$ python -q
>>> import numpy as np
>>> import numpy.linalg as la
>>> np.set_printoptions(suppress=True, linewidth=160)
>>> rnd = lambda a: np.round(a, 3) + 0
>>> X = np.load("test9.npy")
>>> rnd(X)
array([[-1.048,  1.362,  2.083,  0.722, -8.999],
       [-0.932,  1.271,  2.072,  0.801, -8.343],
       [-0.89 ,  1.237,  2.067,  0.829, -8.101],
       [-0.717,  1.09 ,  2.031,  0.941, -7.078],
       [-0.428,  0.809,  1.91 ,  1.101, -5.239],
       [-0.301,  0.662,  1.815,  1.154, -4.342],
       [-0.212,  0.543,  1.721,  1.178, -3.655],
       [-0.128,  0.41 ,  1.595,  1.184, -2.928],
       [-0.106,  0.369,  1.55 ,  1.181, -2.71 ],
       [-0.002,  0.047,  1.09 ,  1.043, -1.192],
       [ 0.   ,  0.02 ,  1.039,  1.019, -1.081],
       [ 0.   , -0.018,  0.963,  0.981, -0.929],
       [-0.006, -0.074,  0.839,  0.913, -0.715],
       [-0.113, -0.248,  0.182,  0.43 , -0.139],
       [-0.115, -0.248,  0.176,  0.424, -0.137],
       [-0.128, -0.25 ,  0.11 ,  0.36 , -0.122],
       [-0.147, -0.211, -0.056,  0.154, -0.111],
       [-0.147, -0.209, -0.059,  0.15 , -0.111],
       [-0.142, -0.193, -0.075,  0.118, -0.11 ],
       [ 0.114,  0.104,  0.123,  0.019,  0.124],
       [ 0.223,  0.192,  0.25 ,  0.059,  0.259],
       [ 0.403,  0.321,  0.469,  0.148,  0.502],
       [ 0.54 ,  0.411,  0.638,  0.227,  0.699],
       [ 0.999,  0.682,  1.216,  0.534,  1.417],
       [ 1.429,  0.907,  1.76 ,  0.853,  2.141],
       [ 1.549,  0.966,  1.912,  0.946,  2.351],
       [ 3.046,  1.628,  3.804,  2.175,  5.123],
       [ 3.269,  1.718,  4.084,  2.366,  5.556],
       [ 5.369,  2.491,  6.704,  4.213,  9.79 ],
       [ 5.775,  2.629,  7.207,  4.578, 10.634],
       [ 7.796,  3.278,  9.695,  6.417, 14.932],
       [12.73 ,  4.68 , 15.689, 11.01 , 25.871],
       [14.263,  5.079, 17.534, 12.455, 29.362],
       [16.696,  5.686, 20.445, 14.759, 34.966]])
>>> z = X[:, 0] > np.median(X[:, 0])
>>> u = X[z].mean(axis=0) - X[~z].mean(axis=0)
>>> ((X - X.mean(axis=0)) @ u > 0).astype(int)
array([0, 0, 0, 0, 0, 0, 0, 0, 0, 0, 0, 0, 0, 0, 0, 0, 0, 0, 0, 0, 0, 0, 0, 0, 0, 0, 1, 1, 1, 1, 1, 1, 1, 1])
>>> rnd(u)
array([ 4.692,  1.436,  4.381,  2.946, 11.515])
>>> z.astype(int)
array([0, 0, 0, 0, 0, 0, 0, 0, 0, 0, 1, 1, 0, 0, 0, 0, 0, 0, 0, 1, 1, 1, 1, 1, 1, 1, 1, 1, 1, 1, 1, 1, 1, 1])
>>> W0 = np.array([[-2, 0, 3, 0, -3, 3],
...     [0, -3, -2, -1, -1, 3],
...     [0, 0, 3, -1, 0, 1],
...     [0, 0, 0, 3, -2, 3],
...     [0, 0, 0, 0, 3, 3],
...     [0, 0, 0, 0, 0, -1]])
>>> # triangular, det is the product of the diagonal
>>> la.matrix_power(W0, 2)
array([[  4,   0,   3,  -3,  -3, -15],
       [  0,   9,   0,   2,   2, -20],
       [  0,   0,   9,  -6,   2,  -1],
       [  0,   0,   0,   9, -12,   0],
       [  0,   0,   0,   0,   9,   6],
       [  0,   0,   0,   0,   0,   1]])
>>> rnd(np.sort(np.abs(la.eigvals(W0))))
array([1., 2., 3., 3., 3., 3.])
>>> (W0 + W0.T) / 2
array([[-2. ,  0. ,  1.5,  0. , -1.5,  1.5],
       [ 0. , -3. , -1. , -0.5, -0.5,  1.5],
       [ 1.5, -1. ,  3. , -0.5,  0. ,  0.5],
       [ 0. , -0.5, -0.5,  3. , -1. ,  1.5],
       [-1.5, -0.5,  0. , -1. ,  3. ,  1.5],
       [ 1.5,  1.5,  0.5,  1.5,  1.5, -1. ]])
>>> (W0 - W0.T) / 2
array([[ 0. ,  0. ,  1.5,  0. , -1.5,  1.5],
       [ 0. ,  0. , -1. , -0.5, -0.5,  1.5],
       [-1.5,  1. ,  0. , -0.5,  0. ,  0.5],
       [ 0. ,  0.5,  0.5,  0. , -1. ,  1.5],
       [ 1.5,  0.5,  0. ,  1. ,  0. ,  1.5],
       [-1.5, -1.5, -0.5, -1.5, -1.5,  0. ]])
>>> W0 @ W0
array([[  4,   0,   3,  -3,  -3, -15],
       [  0,   9,   0,   2,   2, -20],
       [  0,   0,   9,  -6,   2,  -1],
       [  0,   0,   0,   9, -12,   0],
       [  0,   0,   0,   0,   9,   6],
       [  0,   0,   0,   0,   0,   1]])
>>> rnd(la.det(W0))
np.float64(-162.0)
>>> np.allclose(W0, W0.T)
False
>>> other = W0 / la.norm(W0, axis=1, keepdims=True)
>>> gram = other @ other.T
>>> rnd(gram)
array([[ 1.   ,  0.22 ,  0.65 ,  0.574,  0.   , -0.539],
       [ 0.22 ,  1.   , -0.123,  0.348,  0.289, -0.612],
       [ 0.65 , -0.123,  1.   ,  0.   ,  0.213, -0.302],
       [ 0.574,  0.348,  0.   ,  1.   ,  0.151, -0.64 ],
       [ 0.   ,  0.289,  0.213,  0.151,  1.   , -0.707],
       [-0.539, -0.612, -0.302, -0.64 , -0.707,  1.   ]])
>>> np.argwhere(np.triu(np.abs(gram) > 0.95, 1))
array([], shape=(0, 2), dtype=int64)
>>> (gram - 2 * np.eye(6)).round(6).argmax(axis=1)
array([2, 3, 0, 0, 1, 2])
>>> rnd(gram[5])
array([-0.539, -0.612, -0.302, -0.64 , -0.707,  1.   ])
>>> rnd(np.degrees(np.arccos(np.clip(gram[5, 3], -1, 1))))
np.float64(129.762)
>>> rnd(la.norm(other, axis=1))
array([1., 1., 1., 1., 1., 1.])
